% ipython --no-banner

In [1]: import numpy as np

In [2]: from numpy import linalg as LA

In [3]: np.set_printoptions(precision=2, suppress=True, linewidth=160, legacy="1.25")

In [4]: rd = lambda a: np.round(a, 2) + 0

In [5]: m1 = np.load("out12.npy")

In [6]: m1
Out[6]: 
array([[-2.39, -3.52, -3.66, -2.32, -3.56,  0.08],
       [-2.08, -3.12, -3.19, -2.01, -3.07,  0.04],
       [-2.53, -3.7 , -3.73, -2.49, -3.72, -0.09],
       [-1.51, -2.3 , -2.25, -1.58, -2.31,  0.07],
       [ 1.89,  2.62,  2.66,  1.82,  2.71, -0.01],
       [ 0.72,  1.13,  0.99,  0.81,  1.04, -0.02],
       [ 0.8 ,  1.2 ,  1.24,  0.87,  1.21, -0.09],
       [-4.08, -6.22, -6.21, -4.14, -6.19,  0.  ],
       [ 0.29,  0.28,  0.25,  0.2 ,  0.29, -0.07],
       [ 1.38,  2.18,  2.14,  1.44,  2.18,  0.  ],
       [-5.26, -7.91, -7.89, -5.26, -7.95,  0.02],
       [ 0.69,  1.06,  1.07,  0.64,  1.03,  0.04],
       [-5.9 , -8.74, -8.72, -5.88, -8.69, -0.01],
       [-0.86, -1.37, -1.44, -0.89, -1.35, -0.05],
       [-1.2 , -1.9 , -1.8 , -1.21, -1.84, -0.07],
       [ 0.85,  1.22,  1.32,  0.86,  1.17,  0.09],
       [ 0.71,  0.96,  0.98,  0.73,  1.05, -0.05],
       [-2.88, -4.23, -4.26, -2.85, -4.24, -0.01],
       [ 1.25,  1.87,  1.86,  1.14,  1.78, -0.03],
       [ 2.24,  3.36,  3.35,  2.25,  3.31,  0.06],
       [ 0.15,  0.38,  0.32,  0.24,  0.32,  0.  ],
       [-3.2 , -4.74, -4.74, -3.09, -4.79, -0.04],
       [-1.43, -2.1 , -2.1 , -1.39, -2.28, -0.07],
       [-2.19, -3.19, -3.19, -2.16, -3.23, -0.02],
       [ 3.17,  4.9 ,  4.95,  3.26,  4.82,  0.08],
       [-0.7 , -1.08, -1.1 , -0.68, -1.07,  0.09],
       [ 4.21,  6.26,  6.22,  4.18,  6.25, -0.06]])

In [7]: d = LA.norm(m1[:, None] - m1[None], axis=-1)

In [8]: (d + 1e9 * np.eye(27)).round(6).argmin(axis=1)
Out[8]: array([ 2, 23,  0, 22,  9, 16, 15, 21, 20, 18, 12, 16, 10, 25, 22,  6, 11, 21,  9,  4,  8, 17,  3,  1, 26, 13, 24])

In [9]: np.flatnonzero(d[25] < d.mean() / 2)
Out[9]: array([ 3,  8, 13, 14, 20, 22, 25])

In [10]: d[25].round(6).argsort(kind="stable")[:4]
Out[10]: array([25, 13, 14, 22])

In [11]: rd(d[:5, :5])
Out[11]: 
array([[ 0.  ,  0.9 ,  0.37,  2.52, 12.35],
       [ 0.9 ,  0.  ,  1.22,  1.63, 11.45],
       [ 0.37,  1.22,  0.  ,  2.83, 12.66],
       [ 2.52,  1.63,  2.83,  0.  ,  9.83],
       [12.35, 11.45, 12.66,  9.83,  0.  ]])

In [12]: x = np.array([3, 3, 0, 2, 0, 2])

In [13]: target = m1 @ x

In [14]: rd(LA.lstsq(m1, target)[0])
Out[14]: array([3., 3., 0., 2., 0., 2.])

In [15]: rd(LA.pinv(m1) @ m1)
Out[15]: 
array([[1., 0., 0., 0., 0., 0.],
       [0., 1., 0., 0., 0., 0.],
       [0., 0., 1., 0., 0., 0.],
       [0., 0., 0., 1., 0., 0.],
       [0., 0., 0., 0., 1., 0.],
       [0., 0., 0., 0., 0., 1.]])

In [16]: rng = np.random.default_rng(737502)

In [17]: target = target + 0.1 * rng.normal(size=27)

In [18]: rd(target)
Out[18]: 
array([-22.22, -19.6 , -23.95, -14.35,  17.25,   6.88,   7.52, -39.15,   1.87,  13.37, -50.1 ,   6.79, -55.63,  -8.62, -11.91,   8.14,   6.47, -27.17,  11.58,
        21.45,   1.99, -30.02, -13.53, -20.51,  30.88,  -6.61,  39.9 ])

In [19]: beta, *_ = LA.lstsq(m1, target)

In [20]: rd(beta)
Out[20]: array([3.45, 2.37, 0.51, 1.47, 0.18, 2.18])

In [21]: rd(m1.T @ (target - m1 @ beta))
Out[21]: array([0., 0., 0., 0., 0., 0.])

In [22]: beta.round()
Out[22]: array([3., 2., 1., 1., 0., 2.])
